$ python3 -q
>>> import numpy as np
>>> np.set_printoptions(suppress=True, linewidth=160)
>>> rd = lambda a: np.round(a, 2) + 0
>>> A = np.loadtxt("layer9.csv", delimiter=",")
>>> print(A)
[[-3.  1.  0.  0.  0.  0.  0.]
 [ 0. -3.  1.  0.  0.  0.  0.]
 [ 0.  0. -3.  1.  0.  0.  0.]
 [ 0.  0.  0. -3.  1.  0.  0.]
 [ 0.  0.  0.  0. -3.  1.  0.]
 [ 0.  0.  0.  0.  0. -3.  1.]
 [ 0.  0.  0.  0.  0.  0. -3.]]
>>> # triangular
>>> x0 = np.array([3, 3, 4, 1, 3, 2, 1])
>>> target = A @ x0
>>> c, lr = np.zeros(7), 1 / np.linalg.norm(A, 2) ** 2
>>> for i in range(10):
...     c -= lr * A.T @ (A @ c - target)
...     if i % 2 == 0: print(i, round(np.linalg.norm(A @ c - target), 2))
... 
0 10.09
2 5.04
4 2.56
6 1.31
8 0.67
>>> print(rd(c))
[2.94 2.9  3.89 0.89 2.91 1.93 0.96]
>>> print(rd(np.linalg.cond(A)))
1.88
>>> data = np.load("m.npy")
>>> print(data)
[[ 1  0  0 -3  0  0  0  0]
 [ 0 -1  1  0 -3  1  0  3]
 [ 0 -1  3  0  0 -3  0 -3]
 [ 3  0  0  1  0  0 -1  0]
 [ 0 -3  0  0 -2 -3  0  0]
 [ 0 -3  3  0  2  2  0  3]
 [-1  0  0  1  0  0  1  0]
 [ 0  2 -1  0 -1  0  0  1]]
>>> M2 = data[0, 0] * data[1:] - np.outer(data[1:, 0], data[0])
>>> print(M2)
[[ 0 -1  1  0 -3  1  0  3]
 [ 0 -1  3  0  0 -3  0 -3]
 [ 0  0  0 10  0  0 -1  0]
 [ 0 -3  0  0 -2 -3  0  0]
 [ 0 -3  3  0  2  2  0  3]
 [ 0  0  0 -2  0  0  1  0]
 [ 0  2 -1  0 -1  0  0  1]]
>>> print(np.linalg.matrix_rank(M2), np.linalg.matrix_rank(data))
7 8
>>> print(np.flatnonzero(~M2.round(6).any(axis=1)))
[]
>>> print(data[:, 0] / data[0, 0])
[ 1.  0.  0.  3.  0.  0. -1.  0.]
>>> rng = np.random.default_rng(95319)
>>> idx = rng.permutation(8)
>>> print(idx)
[2 4 5 1 0 6 3 7]
>>> M2 = data[idx][:, idx]
>>> print(np.diag(M2))
[ 3 -2  2 -1  1  1  1  1]
>>> print(np.trace(M2))
6
>>> print(np.allclose(M2, data))
False
